% ipython --no-banner

In [1]: import numpy as np

In [2]: np.set_printoptions(precision=3, suppress=True, linewidth=160)

In [3]: K = np.loadtxt("x.csv", delimiter=",")

In [4]: K
Out[4]: 
array([[ 1.,  0.,  0.,  0.,  0.],
       [ 0., -3.,  0.,  0.,  0.],
       [ 0.,  0.,  2.,  0.,  0.],
       [ 0.,  0.,  0., -2.,  0.],
       [ 0.,  0.,  0.,  0.,  3.]])

In [5]: # symmetric

In [6]: W1 = np.array([[0, 1], [1, 0], [-1, 1], [2, 0], [2, 1]])

In [7]: b = np.array([-5, -2])

In [8]: hid = np.maximum(K @ W1 + b, 0)

In [9]: (hid > 0).mean(axis=0)
Out[9]: array([0.2, 0.2])

In [10]: basis = np.array([[2, 2], [0, 0]])

In [11]: W1 @ basis
Out[11]: 
array([[ 0,  0],
       [ 2,  2],
       [-2, -2],
       [ 4,  4],
       [ 4,  4]])

In [12]: (hid @ basis).round(6).argmax(axis=1)
Out[12]: array([0, 0, 0, 0, 0])

In [13]: np.linalg.pinv(K)
Out[13]: 
array([[ 1.   ,  0.   ,  0.   ,  0.   ,  0.   ],
       [ 0.   , -0.333,  0.   ,  0.   ,  0.   ],
       [ 0.   ,  0.   ,  0.5  ,  0.   ,  0.   ],
       [ 0.   ,  0.   ,  0.   , -0.5  ,  0.   ],
       [ 0.   ,  0.   ,  0.   ,  0.   ,  0.333]])

In [14]: K[:, 1] @ K[:, 0]
Out[14]: np.float64(0.0)

In [15]: K.T @ K
Out[15]: 
array([[1., 0., 0., 0., 0.],
       [0., 9., 0., 0., 0.],
       [0., 0., 4., 0., 0.],
       [0., 0., 0., 4., 0.],
       [0., 0., 0., 0., 9.]])

In [16]: Q = K.astype(float).copy()

In [17]: for j in range(5):
    ...:     Q[:, j] -= Q[:, :j] @ (Q[:, :j].T @ Q[:, j])
    ...:     Q[:, j] /= np.linalg.norm(Q[:, j])
    ...: 

In [18]: Q
Out[18]: 
array([[ 1.,  0.,  0.,  0.,  0.],
       [ 0., -1.,  0.,  0.,  0.],
       [ 0.,  0.,  1.,  0.,  0.],
       [ 0.,  0.,  0., -1.,  0.],
       [ 0.,  0.,  0.,  0.,  1.]])

In [19]: Q.T @ K
Out[19]: 
array([[1., 0., 0., 0., 0.],
       [0., 3., 0., 0., 0.],
       [0., 0., 2., 0., 0.],
       [0., 0., 0., 2., 0.],
       [0., 0., 0., 0., 3.]])

In [20]: round(float(np.linalg.det(K)), 3)
Out[20]: 36.0

In [21]: (K != 0).astype(int)
Out[21]: 
array([[1, 0, 0, 0, 0],
       [0, 1, 0, 0, 0],
       [0, 0, 1, 0, 0],
       [0, 0, 0, 1, 0],
       [0, 0, 0, 0, 1]])

In [22]: hat = np.triu(np.array([[5, 4, -1, -5, 5],
    ...:     [4, 3, 1, 2, 5],
    ...:     [-4, -3, -1, -2, -5],
    ...:     [5, 5, 4, 0, -2],
    ...:     [3, 3, -3, 4, 5]]), 1) + np.eye(5)

In [23]: M2 = hat @ K @ np.linalg.inv(hat)

In [24]: np.round(np.linalg.det(M2), 3)
Out[24]: np.float64(36.0)

In [25]: np.poly(M2)
Out[25]: array([  1.,  -1., -13.,  13.,  36., -36.])

In [26]: W0 = np.loadtxt("block2.csv", delimiter=",")

In [27]: W0
Out[27]: 
array([[-1.048,  9.008,  6.015,  2.009, -3.056],
       [-1.04 , -8.911, -6.038, -0.938,  0.923],
       [ 1.909,  0.048, -6.05 ,  7.953,  3.939],
       [-6.038,  2.933,  9.03 , -7.061, -9.011],
       [-4.026, 12.001, 11.993, -1.996, -7.967]])

In [28]: U, sv, VT = np.linalg.svd(W0)

In [29]: sv
Out[29]: array([28.302, 13.455,  4.078,  0.035,  0.021])

In [30]: np.argmax(sv[:-1] / (sv[1:] + 1e-6)) + 1
Out[30]: np.int64(3)

In [31]: M2 = U[:, :3] @ np.diag(sv[:3]) @ VT[:3]

In [32]: np.round(np.abs(W0 - M2).max(), 3)
Out[32]: np.float64(0.02)

In [33]: np.linalg.matrix_rank(W0, rtol=0.05)
Out[33]: np.int64(3)

In [34]: np.linalg.matrix_rank(M2)
Out[34]: np.int64(3)

In [35]: np.round(np.linalg.norm(W0 - M2) / np.linalg.norm(W0), 3)
Out[35]: np.float64(0.001)

In [36]: rng = np.random.default_rng(84028)

In [37]: idx = rng.permutation(5)

In [38]: idx
Out[38]: array([1, 0, 4, 2, 3])

In [39]: M2 = W0[idx][:, idx]

In [40]: np.sort(np.abs(np.linalg.eigvals(M2)))
Out[40]: array([ 0.032,  0.032,  6.942,  6.942, 23.865])

In [41]: hat = np.triu(np.array([[2, 1, 1, 1, 2],
    ...:     [2, 3, 0, 3, 2],
    ...:     [2, 0, 1, 2, 3],
    ...:     [3, 1, 1, 2, 0],
    ...:     [0, 2, 0, 2, 1]]), 1) + np.eye(5)

In [42]: M2 = hat @ W0 @ np.linalg.inv(hat)

In [43]: np.linalg.matrix_rank(M2)
Out[43]: np.int64(5)

In [44]: np.linalg.matrix_rank(W0, rtol=0.1)
Out[44]: np.int64(3)

In [45]: np.round(np.linalg.norm(W0, 2) / np.linalg.norm(W0), 3)
Out[45]: np.float64(0.896)

In [46]: [round(float(x), 3) for x in np.linalg.svd(W0, compute_uv=False)[:3]]
Out[46]: [28.302, 13.455, 4.078]

In [47]: def softmax(z):
    ...:     e = np.exp(z - z.max(axis=-1, keepdims=True))
    ...:     return e / e.sum(axis=-1, keepdims=True)
    ...: 

In [48]: np.round(softmax(W0[4]), 3) + 0
Out[48]: array([0.   , 0.502, 0.498, 0.   , 0.   ])

In [49]: np.round(softmax(W0[4] + -2), 3) + 0
Out[49]: array([0.   , 0.502, 0.498, 0.   , 0.   ])

In [50]: np.round(softmax(10 * W0[4]), 3) + 0
Out[50]: array([0.  , 0.52, 0.48, 0.  , 0.  ])

In [51]: S = W0 @ W0.T / np.sqrt(5)

In [52]: np.round(softmax(S + np.triu(np.full(S.shape, -np.inf), 1)), 3) + 0
Out[52]: 
array([[1., 0., 0., 0., 0.],
       [0., 1., 0., 0., 0.],
       [0., 0., 1., 0., 0.],
       [0., 0., 0., 1., 0.],
       [0., 0., 0., 0., 1.]])

In [53]: softmax(S).round(6).argmax(axis=1)
Out[53]: array([4, 1, 2, 3, 4])

In [54]: J = np.loadtxt("test16.csv", delimiter=",")

In [55]: J
Out[55]: 
array([[-10.,   7.,   3.,   8.],
       [  2.,  -4.,   2.,   1.],
       [  4.,  -1.,  -3.,  -5.],
       [  8.,  -6.,  -2.,  -6.]])

In [56]: np.allclose(J @ J.T, J.T @ J)
Out[56]: False

In [57]: np.linalg.determinant(J)
Traceback (most recent call last):
  Cell In[57], line 1
    np.linalg.determinant(J)
AttributeError: module 'numpy.linalg' has no attribute 'determinant'


In [58]: J.inv()
Traceback (most recent call last):
  Cell In[58], line 1
    J.inv()
AttributeError: 'numpy.ndarray' object has no attribute 'inv'


In [59]: U, sv, VT = np.linalg.svd(J)

In [60]: np.argmax(sv[:-1] / (sv[1:] + 1e-6)) + 1
Out[60]: np.int64(2)

In [61]: sv.round(3) + 0
Out[61]: array([20.205,  5.454,  0.   ,  0.   ])

In [62]: M2 = U[:, :2] @ np.diag(sv[:2]) @ VT[:2]

In [63]: round(np.linalg.norm(J - M2, 2), 3), round(sv[2], 3)
Out[63]: (np.float64(0.0), np.float64(0.0))

In [64]: round(np.linalg.norm(J - M2) / np.linalg.norm(J), 3)
Out[64]: np.float64(0.0)

In [65]: M2
Out[65]: 
array([[-10.,   7.,   3.,   8.],
       [  2.,  -4.,   2.,   1.],
       [  4.,  -1.,  -3.,  -5.],
       [  8.,  -6.,  -2.,  -6.]])

In [66]: np.linalg.matrix_rank(M2, rtol=0.1)
Out[66]: np.int64(2)

In [67]: np.round(np.trace(np.linalg.pinv(J) @ J), 3)
Out[67]: np.float64(2.0)

In [68]: J @ np.linalg.pinv(J) @ J
Out[68]: 
array([[-10.,   7.,   3.,   8.],
       [  2.,  -4.,   2.,   1.],
       [  4.,  -1.,  -3.,  -5.],
       [  8.,  -6.,  -2.,  -6.]])

In [69]: np.allclose(J[:-1].T @ np.linalg.lstsq(J[:-1].T, J[-1])[0], J[-1])
Out[69]: True

In [70]: A = np.load("mat.npy")

In [71]: A
Out[71]: 
array([[ 4,  2,  8,  1],
       [ 5,  3,  9,  2],
       [ 1, -1,  5, -2],
       [ 4,  2,  8,  1],
       [ 2,  0,  6, -1]])

In [72]: M2 = A / np.sqrt((A ** 2).mean(axis=1, keepdims=True))

In [73]: M2[3]
Out[73]: array([0.868, 0.434, 1.735, 0.217])

In [74]: np.linalg.norm(M2, axis=1)
Out[74]: array([2., 2., 2., 2., 2.])

In [75]: np.linalg.matrix_rank(M2) == np.linalg.matrix_rank(A)
Out[75]: np.True_

In [76]: np.linalg.matrix_rank(A - A.mean(axis=1, keepdims=True))
Out[76]: np.int64(1)

In [77]: A - A.mean(axis=1, keepdims=True)
Out[77]: 
array([[ 0.25, -1.75,  4.25, -2.75],
       [ 0.25, -1.75,  4.25, -2.75],
       [ 0.25, -1.75,  4.25, -2.75],
       [ 0.25, -1.75,  4.25, -2.75],
       [ 0.25, -1.75,  4.25, -2.75]])

In [78]: arr = np.load("data.npy")

In [79]: arr
Out[79]: 
array([[ -1,   1,  -6],
       [ -9,   6, -12],
       [-10,   0,  -4],
       [-14,   9,  -7],
       [ -7,  12,   2],
       [-14,  10,  -4],
       [ -5,   4,  -8],
       [ -5,  -2,  -2],
       [-10,  -4,  -3],
       [-15,  -6,   1],
       [-12,  -3,   3],
       [-12, -11,  12],
       [-20, -17,  18],
       [-29, -22,  16],
       [-32, -27,  13],
       [-31, -32,  21],
       [-37, -28,  23],
       [-39, -25,  21],
       [-36, -30,  16],
       [-35, -22,  15]])

In [80]: basis = arr[[7, 11]].astype(float)

In [81]: for _ in range(6):
    ...:     idx = np.linalg.norm(arr[:, None] - basis, axis=-1).argmin(axis=1)
    ...:     basis = np.array([arr[idx == j].mean(axis=0) for j in range(2)])
    ...: 

In [82]: idx
Out[82]: array([0, 0, 0, 0, 0, 0, 0, 0, 0, 0, 0, 0, 1, 1, 1, 1, 1, 1, 1, 1])

In [83]: basis
Out[83]: 
array([[ -9.5  ,   1.333,  -2.333],
       [-32.375, -25.375,  17.875]])

In [84]: M2 = np.array([[3, 3], [1, 2], [2, 2]])

In [85]: np.linalg.matrix_rank(basis @ M2)
Out[85]: np.int64(2)

In [86]: basis @ M2
Out[86]: 
array([[ -31.833,  -30.5  ],
       [ -86.75 , -112.125]])

In [87]: np.einsum("ik,kj->ji", basis, M2)
Out[87]: 
array([[ -31.833,  -86.75 ],
       [ -30.5  , -112.125]])

In [88]: M2.T @ basis.T
Out[88]: 
array([[ -31.833,  -86.75 ],
       [ -30.5  , -112.125]])

In [89]: np.vstack([basis, M2.T]).shape
Out[89]: (4, 3)

In [90]: np.einsum("ij->j", basis)
Out[90]: array([-41.875, -24.042,  15.542])

In [91]: round(np.linalg.norm(arr[12] - arr[6]), 3)
Out[91]: np.float64(36.633)

In [92]: arr[12] @ arr[6]
Out[92]: np.int64(-112)

In [93]: np.round(np.linalg.norm(arr) ** 2 / np.linalg.norm(arr, 2) ** 2, 3)
Out[93]: np.float64(1.095)

In [94]: np.linalg.norm(arr, axis=0)
Out[94]: array([99.614, 76.701, 56.009])

In [95]: round(np.linalg.norm(arr, "nuc"), 3)
Out[95]: np.float64(185.251)

In [96]: hat = arr @ np.linalg.solve(arr.T @ arr, arr.T)

In [97]: np.allclose(hat @ hat, hat)
Out[97]: True

In [98]: np.linalg.matrix_rank(np.eye(20) - hat)
Out[98]: np.int64(17)

In [99]: np.round(hat @ arr[:, 1], 3) + 0
Out[99]: array([  1.,   6.,   0.,   9.,  12.,  10.,   4.,  -2.,  -4.,  -6.,  -3., -11., -17., -22., -27., -32., -28., -25., -30., -22.])

In [100]: X = np.array([[109, -42, -16], [-42, 120, 10], [-16, 10, 26]])

In [101]: # equal to its transpose

In [102]: U, sv, VT = np.linalg.svd(A)

In [103]: evecs = VT[:(sv > 1e-8).sum()]

In [104]: vec = A[0] + 2 * A[4] + rng.integers(2) * np.eye(4)[1]

In [105]: vec
Out[105]: array([ 8.,  3., 20., -1.])

In [106]: evecs.T @ evecs
Out[106]: 
array([[ 0.252,  0.235,  0.287,  0.226],
       [ 0.235,  0.357, -0.009,  0.417],
       [ 0.287, -0.009,  0.878, -0.157],
       [ 0.226,  0.417, -0.157,  0.513]])

In [107]: np.linalg.matrix_rank(np.vstack([A, vec]))
Out[107]: np.int64(3)

In [108]: np.allclose(evecs.T @ evecs @ vec, vec)
Out[108]: False

In [109]: idx = rng.permutation(5)

In [110]: idx
Out[110]: array([3, 0, 4, 2, 1])

In [111]: M2 = K[idx][:, idx]

In [112]: M2
Out[112]: 
array([[-2.,  0.,  0.,  0.,  0.],
       [ 0.,  1.,  0.,  0.,  0.],
       [ 0.,  0.,  3.,  0.,  0.],
       [ 0.,  0.,  0.,  2.,  0.],
       [ 0.,  0.,  0.,  0., -3.]])

In [113]: np.diag(M2)
Out[113]: array([-2.,  1.,  3.,  2., -3.])

In [114]: np.trace(M2)
Out[114]: np.float64(1.0)

In [115]: w, evecs = np.linalg.eigh(X)

In [116]: np.linalg.svd(X, compute_uv=False)
Out[116]: array([159.314,  72.724,  22.962])

In [117]: w
Out[117]: array([ 22.962,  72.724, 159.314])

In [118]: np.linalg.eigvalsh(X @ X)
Out[118]: array([  527.251,  5288.782, 25380.968])

In [119]: np.linalg.eigvalsh(X + -1 * np.eye(3))
Out[119]: array([ 21.962,  71.724, 158.314])

In [120]: F = np.load("a.npy")

In [121]: F
Out[121]: 
array([[0, 1, 1, 0],
       [1, 0, 1, 0],
       [1, 1, 0, 0],
       [0, 0, 0, 0]])

In [122]: # rank 3

In [123]: np.argwhere(np.triu(F))
Out[123]: 
array([[0, 1],
       [0, 2],
       [1, 2]])

In [124]: np.trace(F @ F @ F) // 6
Out[124]: np.int64(1)

In [125]: low = np.diag(F.sum(axis=1)) - F

In [126]: round(np.linalg.det(low[1:, 1:]))
Out[126]: 0

In [127]: (np.linalg.eigvalsh(low) < 1e-8).sum()
Out[127]: np.int64(2)

In [128]: low @ np.ones(4)
Out[128]: array([0., 0., 0., 0.])

In [129]: np.linalg.matrix_rank(low)
Out[129]: np.int64(2)

In [130]: low
Out[130]: 
array([[ 2, -1, -1,  0],
       [-1,  2, -1,  0],
       [-1, -1,  2,  0],
       [ 0,  0,  0,  0]])

In [131]: r = np.linalg.matrix_rank(F)

In [132]: r
Out[132]: np.int64(3)

In [133]: N = np.linalg.svd(F)[2][r:].T

In [134]: np.linalg.matrix_rank(F.T @ F), np.linalg.matrix_rank(F @ F.T)
Out[134]: (np.int64(3), np.int64(3))

In [135]: [int(np.linalg.matrix_rank(F[:i])) for i in range(1, len(F) + 1)]
Out[135]: [1, 2, 3, 3]

In [136]: [int(np.linalg.matrix_rank(np.delete(F, i, axis=0))) for i in range(4)]
Out[136]: [2, 2, 2, 3]

In [137]: F @ N
Out[137]: 
array([[0.],
       [0.],
       [0.],
       [0.]])

In [138]: N @ N.T
Out[138]: 
array([[0., 0., 0., 0.],
       [0., 0., 0., 0.],
       [0., 0., 0., 0.],
       [0., 0., 0., 1.]])
